% python3 -q
>>> import numpy as np
>>> np.set_printoptions(precision=3, suppress=True, linewidth=160, legacy="1.25")
>>> M2 = np.array([[0, 0], [1, 1]])
>>> W2 = np.array([[-1, 3], [2, 2]])
>>> M = np.kron(M2, W2)
>>> print(M)
[[ 0  0  0  0]
 [ 0  0  0  0]
 [-1  3 -1  3]
 [ 2  2  2  2]]
>>> U, s, Vh = np.linalg.svd(M)
>>> V = Vh[:(s > 1e-8).sum()]
>>> rng = np.random.default_rng(39404)
>>> x0 = M[0] + -1 * M[2] + rng.integers(2) * np.eye(4)[3]
>>> x0
array([ 1., -3.,  1., -3.])
>>> print(np.allclose(V.T @ V @ x0, x0))
True
>>> U, s, Vh = np.linalg.svd(M)
>>> np.argmax(s[:-1] / (s[1:] + 1e-6)) + 1
2
>>> print(s.round(3) + 0)
[5.123 3.123 0.    0.   ]
>>> M2 = U[:, :2] @ np.diag(s[:2]) @ Vh[:2]
>>> print(M2.round(3) + 0)
[[ 0.  0.  0.  0.]
 [ 0.  0.  0.  0.]
 [-1.  3. -1.  3.]
 [ 2.  2.  2.  2.]]
>>> round(float(np.linalg.norm(M - M2, 2)), 3), np.round(s[2], 3)
(0.0, 0.0)
>>> m1 = np.vander(np.arange(11) - 1, 4, increasing=True)
>>> m1
array([[  1,  -1,   1,  -1],
       [  1,   0,   0,   0],
       [  1,   1,   1,   1],
       [  1,   2,   4,   8],
       [  1,   3,   9,  27],
       [  1,   4,  16,  64],
       [  1,   5,  25, 125],
       [  1,   6,  36, 216],
       [  1,   7,  49, 343],
       [  1,   8,  64, 512],
       [  1,   9,  81, 729]])
>>> W = np.array([[-9, 4, -3, -7, -7, -6],
...     [-8, -8, -7, 1, -2, 6],
...     [5, 9, 8, 7, -2, 1],
...     [7, -5, 6, -2, 4, -2]])
>>> b = np.array([2, -3, 1, 2, 2, 2])
>>> H = np.maximum(m1 @ W + b, 0)
>>> (H > 0).astype(int)
array([[0, 1, 1, 1, 0, 0],
       [0, 1, 0, 0, 0, 0],
       [0, 0, 1, 1, 0, 1],
       [1, 0, 1, 1, 1, 0],
       [1, 0, 1, 1, 1, 0],
       [1, 0, 1, 0, 1, 0],
       [1, 0, 1, 0, 1, 0],
       [1, 0, 1, 0, 1, 0],
       [1, 0, 1, 0, 1, 0],
       [1, 0, 1, 0, 1, 0],
       [1, 0, 1, 0, 1, 0]])
>>> (H > 0).mean(axis=0)
array([0.727, 0.182, 0.909, 0.364, 0.727, 0.091])
>>> H
array([[   0,   23,    7,    3,    0,    0],
       [   0,    1,    0,    0,    0,    0],
       [   0,    0,    5,    1,    0,    1],
       [  53,    0,   64,    9,   15,    0],
       [ 203,    0,  211,    7,   79,    0],
       [ 489,    0,  482,    0,  211,    0],
       [ 953,    0,  913,    0,  435,    0],
       [1637,    0, 1540,    0,  775,    0],
       [2583,    0, 2399,    0, 1255,    0],
       [3833,    0, 3526,    0, 1899,    0],
       [5429,    0, 4957,    0, 2731,    0]])
>>> W2 = np.array([[1, -2, -2],
...     [-1, 1, 0],
...     [-2, -1, -1],
...     [2, 1, 2],
...     [-1, 0, 1],
...     [1, 0, 2]])
>>> H @ W2
array([[   -31,     19,     -1],
       [    -1,      1,      0],
       [    -7,     -4,     -1],
       [   -72,   -161,   -137],
       [  -284,   -610,   -524],
       [  -686,  -1460,  -1249],
       [ -1308,  -2819,  -2384],
       [ -2218,  -4814,  -4039],
       [ -3470,  -7565,  -6310],
       [ -5118, -11192,  -9293],
       [ -7216, -15815, -13084]])
>>> P = m1 @ np.linalg.solve(m1.T @ m1, m1.T)
>>> print(np.round(P @ m1[:, 1], 3) + 0)
[-1.  0.  1.  2.  3.  4.  5.  6.  7.  8.  9.]
>>> round(np.trace(P), 3)
4.0
>>> np.round(np.linalg.eigvalsh(P), 3) + 0
array([0., 0., 0., 0., 0., 0., 0., 1., 1., 1., 1.])
>>> np.allclose(P @ P, P)
True
>>> print(np.round(np.linalg.norm(m1[2] - m1[8]), 3))
345.404
>>> np.round(np.linalg.norm(m1, 1), 3), np.round(np.linalg.norm(m1, np.inf), 3)
(2026.0, 820.0)
>>> np.round(np.linalg.norm(m1, 2), 3)
996.784
>>> round(float(np.linalg.norm(m1) ** 2 / np.linalg.norm(m1, 2) ** 2), 3)
1.0
>>> np.round(np.linalg.norm(m1, "nuc"), 3)
1021.94
>>> np.linalg.norm(m1, axis=0)
array([  3.317,  16.912, 123.831, 989.144])
>>> def softmax(z):
...     e = np.exp(z - z.max(axis=-1, keepdims=True))
...     return e / e.sum(axis=-1, keepdims=True)
... 
>>> softmax(m1).sum(axis=1)
array([1., 1., 1., 1., 1., 1., 1., 1., 1., 1., 1.])
>>> softmax(m1[2] + 3)
array([0.25, 0.25, 0.25, 0.25])
>>> S = m1 @ m1.T / np.sqrt(4)
>>> np.round(softmax(S), 3) + 0
array([[0.73 , 0.163, 0.099, 0.008, 0.   , 0.   , 0.   , 0.   , 0.   , 0.   , 0.   ],
       [0.091, 0.091, 0.091, 0.091, 0.091, 0.091, 0.091, 0.091, 0.091, 0.091, 0.091],
       [0.   , 0.   , 0.   , 0.   , 0.   , 0.   , 0.   , 0.   , 0.   , 0.   , 1.   ],
       [0.   , 0.   , 0.   , 0.   , 0.   , 0.   , 0.   , 0.   , 0.   , 0.   , 1.   ],
       [0.   , 0.   , 0.   , 0.   , 0.   , 0.   , 0.   , 0.   , 0.   , 0.   , 1.   ],
       [0.   , 0.   , 0.   , 0.   , 0.   , 0.   , 0.   , 0.   , 0.   , 0.   , 1.   ],
       [0.   , 0.   , 0.   , 0.   , 0.   , 0.   , 0.   , 0.   , 0.   , 0.   , 1.   ],
       [0.   , 0.   , 0.   , 0.   , 0.   , 0.   , 0.   , 0.   , 0.   , 0.   , 1.   ],
       [0.   , 0.   , 0.   , 0.   , 0.   , 0.   , 0.   , 0.   , 0.   , 0.   , 1.   ],
       [0.   , 0.   , 0.   , 0.   , 0.   , 0.   , 0.   , 0.   , 0.   , 0.   , 1.   ],
       [0.   , 0.   , 0.   , 0.   , 0.   , 0.   , 0.   , 0.   , 0.   , 0.   , 1.   ]])
>>> np.round(softmax(S + np.triu(np.full(S.shape, -np.inf), 1)), 3) + 0
array([[1.   , 0.   , 0.   , 0.   , 0.   , 0.   , 0.   , 0.   , 0.   , 0.   , 0.   ],
       [0.5  , 0.5  , 0.   , 0.   , 0.   , 0.   , 0.   , 0.   , 0.   , 0.   , 0.   ],
       [0.1  , 0.164, 0.736, 0.   , 0.   , 0.   , 0.   , 0.   , 0.   , 0.   , 0.   ],
       [0.   , 0.   , 0.   , 1.   , 0.   , 0.   , 0.   , 0.   , 0.   , 0.   , 0.   ],
       [0.   , 0.   , 0.   , 0.   , 1.   , 0.   , 0.   , 0.   , 0.   , 0.   , 0.   ],
       [0.   , 0.   , 0.   , 0.   , 0.   , 1.   , 0.   , 0.   , 0.   , 0.   , 0.   ],
       [0.   , 0.   , 0.   , 0.   , 0.   , 0.   , 1.   , 0.   , 0.   , 0.   , 0.   ],
       [0.   , 0.   , 0.   , 0.   , 0.   , 0.   , 0.   , 1.   , 0.   , 0.   , 0.   ],
       [0.   , 0.   , 0.   , 0.   , 0.   , 0.   , 0.   , 0.   , 1.   , 0.   , 0.   ],
       [0.   , 0.   , 0.   , 0.   , 0.   , 0.   , 0.   , 0.   , 0.   , 1.   , 0.   ],
       [0.   , 0.   , 0.   , 0.   , 0.   , 0.   , 0.   , 0.   , 0.   , 0.   , 1.   ]])
>>> M2 = m1 + rng.integers(-2, 3, (11, 1)) @ rng.integers(-2, 3, (1, 4))
>>> M2
array([[  1,  -3,  -3,   1],
       [  1,   2,   4,  -2],
       [  1,   1,   1,   1],
       [  1,   4,   8,   6],
       [  1,   4,  11,  26],
       [  1,   6,  20,  62],
       [  1,   6,  27, 124],
       [  1,   4,  32, 218],
       [  1,   9,  53, 341],
       [  1,   7,  62, 513],
       [  1,   9,  81, 729]])
>>> M2 - m1
array([[ 0, -2, -4,  2],
       [ 0,  2,  4, -2],
       [ 0,  0,  0,  0],
       [ 0,  2,  4, -2],
       [ 0,  1,  2, -1],
       [ 0,  2,  4, -2],
       [ 0,  1,  2, -1],
       [ 0, -2, -4,  2],
       [ 0,  2,  4, -2],
       [ 0, -1, -2,  1],
       [ 0,  0,  0,  0]])
>>> np.linalg.matrix_rank(M2 - m1, tol=1e-8)
1
>>> np.round(np.linalg.svd(M2 - m1, compute_uv=False), 3) + 0
array([12.728,  0.   ,  0.   ,  0.   ])
>>> q, _ = np.linalg.qr(np.array([[-0.9, 0.7, 0.0, 0.7, -0.3, -1.7, 0.3, -0.9, 0.0, -0.5],
...     [1.0, 0.6, -0.9, -0.1, -1.4, -0.9, 0.0, 0.3, -1.8, 0.1],
...     [0.0, -1.1, -0.2, -0.8, 0.5, 0.6, 0.2, 2.0, 0.7, -0.1],
...     [0.8, -1.5, -0.3, -0.9, 0.5, -1.9, 0.3, 0.9, 0.3, 0.2],
...     [-0.7, -0.8, -0.5, 0.5, -0.1, 1.3, 0.7, 0.5, 0.3, -1.2],
...     [1.8, -1.9, 1.0, -1.0, -0.1, -0.8, 0.8, -0.7, -0.6, -1.1],
...     [-0.4, -0.1, -0.7, 0.0, -0.5, 2.1, 0.1, 0.7, -0.3, 1.8],
...     [0.2, -0.1, 0.3, -0.7, 0.1, 1.8, -0.3, -0.7, -1.1, -0.4],
...     [-1.3, -0.3, 0.1, -0.9, 0.3, -0.8, -0.7, -0.1, 0.2, -1.4],
...     [0.3, -0.3, 0.5, -0.3, -2.6, 1.6, -1.0, 0.4, -1.4, -0.5]]))
>>> arr = -1 * q
>>> arr
array([[ 0.315,  0.107, -0.114, -0.203,  0.144,  0.52 ,  0.529,  0.112, -0.138, -0.482],
       [-0.35 ,  0.401,  0.57 ,  0.272,  0.276,  0.238,  0.268, -0.026, -0.171,  0.288],
       [-0.   , -0.415,  0.206,  0.217, -0.06 , -0.144,  0.123,  0.809, -0.211, -0.023],
       [-0.28 , -0.427,  0.351,  0.114, -0.119,  0.387, -0.375, -0.256, -0.08 , -0.476],
       [ 0.245, -0.424,  0.319, -0.52 ,  0.204, -0.138,  0.123, -0.278, -0.381,  0.3  ],
       [-0.63 , -0.403, -0.344, -0.114,  0.021,  0.107,  0.46 , -0.075,  0.223,  0.173],
       [ 0.14 , -0.108,  0.408,  0.05 ,  0.222, -0.377,  0.27 , -0.101,  0.658, -0.305],
       [-0.07 , -0.003, -0.162,  0.417, -0.049, -0.479,  0.303, -0.346, -0.5  , -0.32 ],
       [ 0.455, -0.34 , -0.125,  0.603,  0.087,  0.314,  0.072, -0.208,  0.133,  0.355],
       [-0.105, -0.061, -0.262,  0.052,  0.886, -0.05 , -0.308,  0.103, -0.073, -0.127]])
>>> # columns are unit length and at right angles
>>> r0 = np.array([4, 5])
>>> print(np.convolve(arr[4], r0))
[ 0.98  -0.471 -0.845 -0.485 -1.784  0.467 -0.197 -0.499 -2.915 -0.702  1.502]
